>>> import numpy as np
>>> import numpy.linalg as la
>>> np.set_printoptions(precision=4, suppress=True, linewidth=200)
>>> K = np.load("mat.npy")
>>> K
array([[0., 0., 5.],
       [0., 0., 9.],
       [5., 9., 0.]])
>>> np.round(la.norm(K, "nuc"), 4)
np.float64(20.5913)
>>> round(la.norm(K, 2), 4)
np.float64(10.2956)
>>> la.norm(K, axis=1)
array([ 5.    ,  9.    , 10.2956])
>>> round(float(la.norm(K[2] - K[0])), 4)
11.4455
>>> round(la.norm(K) ** 2 / la.norm(K, 2) ** 2, 4)
np.float64(2.0)
>>> la.norm(K, axis=0)
array([ 5.    ,  9.    , 10.2956])
>>> la.norm(K, axis=1).argmax()
np.int64(2)
>>> ev, evecs = la.eigh(K)
>>> np.abs(evecs[:, -1]).round(6).argmax()
np.int64(2)
>>> np.abs(evecs[:, -1])
array([0.3434, 0.6181, 0.7071])
>>> la.svd(K, compute_uv=False)
array([10.2956, 10.2956,  0.    ])
>>> np.round(evecs.T @ evecs, 4) + 0
array([[1., 0., 0.],
       [0., 1., 0.],
       [0., 0., 1.]])
>>> np.round(evecs @ np.diag(ev) @ evecs.T, 4) + 0
array([[0., 0., 5.],
       [0., 0., 9.],
       [5., 9., 0.]])
>>> np.round(evecs.T @ K @ evecs, 4) + 0
array([[-10.2956,   0.    ,   0.    ],
       [  0.    ,   0.    ,   0.    ],
       [  0.    ,   0.    ,  10.2956]])
>>> np.unique(ev.round(6) + 0, return_counts=True)[1]
array([1, 1, 1])
>>> X = np.load("sample9.npy")
>>> X
array([[1.02, 3.  , 0.  , 1.  , 2.  , 3.  ],
       [0.  , 3.02, 0.  , 2.  , 3.  , 3.  ],
       [3.  , 1.  , 3.02, 1.  , 0.  , 3.  ],
       [2.  , 2.  , 1.  , 2.02, 1.  , 2.  ],
       [2.  , 0.  , 3.  , 3.  , 2.02, 2.  ],
       [1.  , 3.  , 0.  , 1.  , 2.  , 3.02]])
>>> u = np.array([1, 0, 0])
>>> np.array([np.convolve(row, u, "same") for row in X])
array([[3.  , 0.  , 1.  , 2.  , 3.  , 0.  ],
       [3.02, 0.  , 2.  , 3.  , 3.  , 0.  ],
       [1.  , 3.02, 1.  , 0.  , 3.  , 0.  ],
       [2.  , 1.  , 2.02, 1.  , 2.  , 0.  ],
       [0.  , 3.  , 3.  , 2.02, 2.  , 0.  ],
       [3.  , 0.  , 1.  , 2.  , 3.02, 0.  ]])
>>> np.cross(X[0, :3], X[3, :3])
array([ 3.  , -1.02, -3.96])
>>> np.correlate(X[0], X[3], "full")
array([ 2.04  ,  7.02  ,  5.0604,  9.08  , 10.04  , 18.06  , 14.04  , 10.06  ,  9.    , 10.    ,  6.    ])
>>> F = np.load("out15.npy")
>>> F
array([[ 0, -1, -1,  0],
       [ 0,  0,  1, -1],
       [ 0,  0,  0,  1],
       [ 0,  0,  0,  0]])
>>> P = np.triu(np.array([[2, -3, 2, -1], [3, -2, -1, 1], [3, 1, 3, -3], [2, 2, 2, 3]]), 1) + np.eye(4)
>>> other = P @ F @ la.inv(P)
>>> la.matrix_rank(other)
np.int64(3)
>>> np.poly(other)
array([1., 0., 0., 0., 0.])
>>> P @ F - F @ P
array([[ 0.,  0., -4.,  3.],
       [ 0.,  0.,  0.,  2.],
       [ 0.,  0.,  0.,  0.],
       [ 0.,  0.,  0.,  0.]])
>>> other
array([[ 0., -1., -5., -9.],
       [ 0.,  0.,  1.,  1.],
       [ 0.,  0.,  0.,  1.],
       [ 0.,  0.,  0.,  0.]])
>>> round(float(la.det(other)), 4)
0.0
>>> vec = np.array([0, -2, 0, 1])
>>> (F @ vec).argmax()
np.int64(0)
>>> F * vec
array([[ 0,  2,  0,  0],
       [ 0,  0,  0, -1],
       [ 0,  0,  0,  1],
       [ 0,  0,  0,  0]])
>>> (F * vec).sum(axis=1)
array([ 2, -1,  1,  0])
>>> np.sign((F @ vec).round(6))
array([ 1, -1,  1,  0])
>>> np.einsum("ij,j->i", F, vec)
array([ 2, -1,  1,  0])
>>> la.matrix_power(F - np.diag(np.diag(F)), 4)
array([[0, 0, 0, 0],
       [0, 0, 0, 0],
       [0, 0, 0, 0],
       [0, 0, 0, 0]])
>>> np.sort(la.eigvals(F))
array([0., 0., 0., 0.])
>>> [int(la.matrix_rank(la.matrix_power(F, p))) for p in range(1, 5)]
[3, 2, 1, 0]
>>> arr = np.loadtxt("x.csv", delimiter=",")
>>> arr
array([[2., 0., 0.],
       [0., 3., 1.],
       [0., 1., 3.]])
>>> T = np.stack([arr, 3 * arr, arr[::-1]])
>>> T.shape
(3, 3, 3)
>>> np.einsum("bij,cij->bc", T, T)
array([[ 24.,  72.,  10.],
       [ 72., 216.,  30.],
       [ 10.,  30.,  24.]])
>>> E = np.load("run17.npy")
>>> E
array([[ -1.2064,   1.1401,  -5.8606],
       [-12.8653,  -8.4133,  21.3078],
       [ -2.797 ,   3.8169,  12.6065],
       [-10.179 ,   6.8157,   2.6033],
       [  3.7466,   9.131 ,  -1.3175],
       [ -0.9962, -11.1569,  -7.3454],
       [  5.9493,  -4.4733,  -1.0752],
       [  5.9346,   2.7887,   1.0017],
       [ -9.664 ,   8.7832,   3.0996],
       [ -6.5667,   6.396 ,  -3.2673],
       [ -4.5913,  -0.5818, -11.0748],
       [ -1.0422,  -3.71  , -32.8729],
       [-11.8439,  -4.2817,  10.5535],
       [ -1.791 ,  -3.9878,  26.0914],
       [  1.036 ,   0.4604,  -0.9221],
       [  3.5213,   9.4188,   5.4168],
       [ -1.3147,  13.7918,   7.1395],
       [  5.5021,   6.3055,   5.8441],
       [ -8.8165,  -4.6854,  15.5868],
       [  5.6219,  -4.4519,   2.3607],
       [ -0.2842,   3.6854,  -8.605 ],
       [ -1.9481,   7.3671,   5.3968],
       [  0.8668,  -1.6149,   5.7245],
       [ -1.6289,  -6.2389,  -8.2333],
       [-11.9463,   2.3683,   8.9601],
       [  7.6721,   5.528 , -24.4758],
       [ -6.5122,   2.3174,  15.9472],
       [ -5.5716, -12.6998,   6.9909],
       [-22.1186,   3.0777,   5.4705]])
>>> vec = np.array([-3, -6, -6])
>>> target = E @ vec
>>> coef, lr = np.zeros(3), 1 / la.norm(E, 2) ** 2
>>> for i in range(12):
...     coef -= lr * E.T @ (E @ coef - target)
...     if i % 2 == 0: print(i, round(la.norm(E @ coef - target), 4))
... 
0 200.8331
2 107.0009
4 57.0207
6 30.3933
8 16.2045
10 8.6419
>>> coef
array([-2.9063, -5.8529, -5.9647])
>>> W0 = np.load("test11.npy")
>>> W0
array([[ 1,  1, -1, -1,  1,  1, -1, -1],
       [ 1, -1,  1, -1, -1,  1, -1,  1],
       [ 1, -1, -1,  1, -1,  1,  1, -1],
       [ 1,  1,  1,  1, -1, -1, -1, -1]])
>>> th = np.radians(90)
>>> Rm = np.eye(8)
>>> Rm[5, 5] = Rm[7, 7] = np.cos(th)
>>> Rm[5, 7], Rm[7, 5] = -np.sin(th), np.sin(th)
>>> Rm.round(4) + 0
array([[ 1.,  0.,  0.,  0.,  0.,  0.,  0.,  0.],
       [ 0.,  1.,  0.,  0.,  0.,  0.,  0.,  0.],
       [ 0.,  0.,  1.,  0.,  0.,  0.,  0.,  0.],
       [ 0.,  0.,  0.,  1.,  0.,  0.,  0.,  0.],
       [ 0.,  0.,  0.,  0.,  1.,  0.,  0.,  0.],
       [ 0.,  0.,  0.,  0.,  0.,  0.,  0., -1.],
       [ 0.,  0.,  0.,  0.,  0.,  0.,  1.,  0.],
       [ 0.,  0.,  0.,  0.,  0.,  1.,  0.,  0.]])
>>> other = W0 @ Rm.T
>>> other
array([[ 1.,  1., -1., -1.,  1.,  1., -1.,  1.],
       [ 1., -1.,  1., -1., -1., -1., -1.,  1.],
       [ 1., -1., -1.,  1., -1.,  1.,  1.,  1.],
       [ 1.,  1.,  1.,  1., -1.,  1., -1., -1.]])
>>> vec = np.array([-3, -2, 2, -3, -1, 1, -2, -1])
>>> np.einsum("ij,j->i", W0, vec)
array([-1,  7, -5, -3])
>>> (W0 * vec).sum(axis=1)
array([-1,  7, -5, -3])
>>> W0 @ np.ones(8)
array([0., 0., 0., 0.])
>>> W0 @ (2 * vec)
array([ -2,  14, -10,  -6])
>>> W0 * vec
array([[-3, -2, -2,  3, -1,  1,  2,  1],
       [-3,  2,  2,  3,  1,  1,  2, -1],
       [-3,  2, -2, -3,  1,  1, -2,  1],
       [-3, -2,  2, -3,  1, -1,  2,  1]])
>>> la.norm(W0 @ vec) <= la.norm(W0, 2) * la.norm(vec) + 1e-9
np.True_
>>> def softmax(z):
...     e = np.exp(z - z.max(axis=-1, keepdims=True))
...     return e / e.sum(axis=-1, keepdims=True)
... 
>>> softmax(W0).sum(axis=1)
array([1., 1., 1., 1.])
>>> softmax(W0[0] + 2)
array([0.2202, 0.2202, 0.0298, 0.0298, 0.2202, 0.2202, 0.0298, 0.0298])
>>> np.round(softmax(10 * W0[0]), 4) + 0
array([0.25, 0.25, 0.  , 0.  , 0.25, 0.25, 0.  , 0.  ])
>>> scores = W0 @ W0.T / np.sqrt(8)
>>> softmax(scores).round(6).argmax(axis=1)
array([0, 1, 2, 3])
>>> softmax(scores + np.triu(np.full(scores.shape, -np.inf), 1))
array([[1.    , 0.    , 0.    , 0.    ],
       [0.0558, 0.9442, 0.    , 0.    ],
       [0.0529, 0.0529, 0.8943, 0.    ],
       [0.0502, 0.0502, 0.0502, 0.8494]])
>>> softmax(scores)
array([[0.8494, 0.0502, 0.0502, 0.0502],
       [0.0502, 0.8494, 0.0502, 0.0502],
       [0.0502, 0.0502, 0.8494, 0.0502],
       [0.0502, 0.0502, 0.0502, 0.8494]])
>>> softmax(scores)[0] @ W0
array([ 1.    ,  0.7992, -0.7992, -0.7992,  0.6988,  0.8996, -0.8996, -0.8996])
>>> other = W0[0, 0] * W0[1:] - np.outer(W0[1:, 0], W0[0])
>>> other
array([[ 0, -2,  2,  0, -2,  0,  0,  2],
       [ 0, -2,  0,  2, -2,  0,  2,  0],
       [ 0,  0,  2,  2, -2, -2,  0,  0]])
>>> np.flatnonzero(~other.round(6).any(axis=1))
array([], dtype=int64)
>>> W0[:, 0] / W0[0, 0]
array([1., 1., 1., 1.])
>>> la.matrix_rank(other), la.matrix_rank(W0)
(np.int64(3), np.int64(4))
>>> u, v = W0[2], W0[3]
>>> u @ v
np.int64(0)
>>> u @ u
np.int64(8)
>>> p = (u @ v) / (u @ u) * u
>>> round(la.norm(u + v) ** 2 + la.norm(u - v) ** 2, 4)
np.float64(32.0)
>>> p
array([ 0., -0., -0.,  0., -0.,  0.,  0., -0.])
>>> np.outer(u, v)
array([[ 1,  1,  1,  1, -1, -1, -1, -1],
       [-1, -1, -1, -1,  1,  1,  1,  1],
       [-1, -1, -1, -1,  1,  1,  1,  1],
       [ 1,  1,  1,  1, -1, -1, -1, -1],
       [-1, -1, -1, -1,  1,  1,  1,  1],
       [ 1,  1,  1,  1, -1, -1, -1, -1],
       [ 1,  1,  1,  1, -1, -1, -1, -1],
       [-1, -1, -1, -1,  1,  1,  1,  1]])
>>> (v - p) @ u
np.float64(0.0)
